>>> import numpy as np
>>> import numpy.linalg as la
>>> np.set_printoptions(precision=3, suppress=True, linewidth=120, legacy="1.25")
>>> arr = np.load("m.npy")
>>> arr
array([[-9,  0,  0,  0],
       [ 0,  0,  0,  3],
       [ 0,  0, -5,  0],
       [ 0, -9,  0,  0]])
>>> # 3 blocks once reordered
>>> u = np.array([0, 2, 1, 1])
>>> M2 = arr + np.outer(u, np.eye(4)[3])
>>> M2
array([[-9.,  0.,  0.,  0.],
       [ 0.,  0.,  0.,  5.],
       [ 0.,  0., -5.,  1.],
       [ 0., -9.,  0.,  1.]])
>>> t3 = np.stack([arr, -1 * arr, arr[::-1]])
>>> (t3 @ arr.T).shape
(3, 4, 4)
>>> la.norm(t3, axis=(1, 2))
array([14., 14., 14.])
>>> la.norm(arr, axis=0)
array([9., 9., 5., 3.])
>>> la.svd(arr, compute_uv=False)
array([9., 9., 5., 3.])
>>> arr @ arr.T
array([[81,  0,  0,  0],
       [ 0,  9,  0,  0],
       [ 0,  0, 25,  0],
       [ 0,  0,  0, 81]])
>>> arr.T @ arr
array([[81,  0,  0,  0],
       [ 0, 81,  0,  0],
       [ 0,  0, 25,  0],
       [ 0,  0,  0,  9]])
>>> u = np.array([-2, -2, 0])
>>> np.polyval(u, arr[3])
array([   0, -144,    0,    0])
>>> np.convolve(arr[3], u)
array([ 0, 18, 18,  0,  0,  0])
>>> np.sort(la.eigvals(arr).real)
array([-9., -5.,  0.,  0.])
>>> np.flatnonzero(la.matrix_power((arr != 0) + (arr.T != 0) + np.eye(4), 4)[2])
array([2])
>>> A = np.loadtxt("test6.csv", delimiter=",")
>>> A
array([[-4.414,  2.043,  1.158],
       [ 0.358,  4.882, -1.02 ],
       [-1.812, -4.619,  0.614],
       [ 4.025, -2.45 , -1.672],
       [-4.713, -1.636, -0.334],
       [-3.658, -3.147,  1.311],
       [ 0.773,  3.465, -3.521],
       [ 4.716, -1.004, -1.324],
       [-1.388,  4.768,  0.582],
       [-4.469, -0.569,  2.169],
       [ 2.039, -4.443,  1.052],
       [ 0.601,  4.289,  2.499],
       [-4.287, -2.447,  0.798],
       [-2.638,  2.896, -3.107],
       [ 3.384, -3.496, -1.152],
       [ 2.9  , -3.981, -0.862],
       [ 3.997,  2.937, -0.63 ],
       [-4.902,  0.645,  0.743],
       [-3.53 , -0.244, -3.533],
       [-1.75 , -4.677,  0.261]])
>>> vec = np.array([-2, 0, -2])
>>> y = A @ vec
>>> np.round(la.pinv(A) @ A, 3) + 0
array([[1., 0., 0.],
       [0., 1., 0.],
       [0., 0., 1.]])
>>> np.round(la.solve(A.T @ A, A.T @ y), 3) + 0
array([-2.,  0., -2.])
>>> la.lstsq(A, y)[0]
array([-2.,  0., -2.])
>>> rng = np.random.default_rng(394492)
>>> y = y + 0.02 * rng.normal(size=20)
>>> y
array([ 6.508,  1.315,  2.406, -4.704, 10.122,  4.691,  5.492, -6.791,  1.617,  4.633, -6.203, -6.24 ,  6.968, 11.498,
       -4.459, -4.048, -6.727,  8.319, 14.099,  2.993])
>>> b, *_ = la.lstsq(A, y)
>>> b
array([-2.001, -0.002, -2.001])
>>> [round(float(la.norm(la.solve(A.T @ A + lam * np.eye(3), A.T @ y))), 2) for lam in (0, 1, 10, 100)]
[2.83, 2.79, 2.5, 1.41]
>>> np.round(A.T @ (y - A @ b), 3) + 0
array([0., 0., 0.])
>>> sv = 10 * 0.5 ** np.arange(3)
>>> q, _ = la.qr(np.array([[-1.6, 1.6, -1.3], [0.4, 0.6, 0.2], [0.1, 0.1, -0.8]]))
>>> J = rng.normal(size=(11, 3)) * sv @ q
>>> J
array([[  2.436,   3.857,  -1.291],
       [-17.677,  -1.215,   4.513],
       [  4.395,   0.86 ,  -1.871],
       [ -1.073,  -1.149,  -3.457],
       [  9.139,   3.772,   0.69 ],
       [ -4.468,   3.06 ,  -0.623],
       [ 10.772,  11.628,   1.507],
       [ -0.121,  -0.531,   2.147],
       [ -1.279,  -7.581,  -1.163],
       [  7.923,   0.33 ,  -1.095],
       [-11.435,  -5.531,  -4.234]])
>>> th = np.radians(30)
>>> r_ = np.eye(3)
>>> r_[1, 1] = r_[2, 2] = np.cos(th)
>>> r_[1, 2], r_[2, 1] = -np.sin(th), np.sin(th)
>>> r_
array([[ 1.   ,  0.   ,  0.   ],
       [ 0.   ,  0.866, -0.5  ],
       [ 0.   ,  0.5  ,  0.866]])
>>> M2 = J @ r_.T
>>> np.allclose(J @ J.T, M2 @ M2.T)
True
>>> np.allclose(la.norm(J, axis=1), la.norm(M2, axis=1))
True
>>> np.round(la.det(r_), 3), round(float(np.trace(r_)), 3)
(1.0, 2.732)
>>> np.abs(M2 - J).max(axis=0)
array([0.   , 2.858, 5.612])
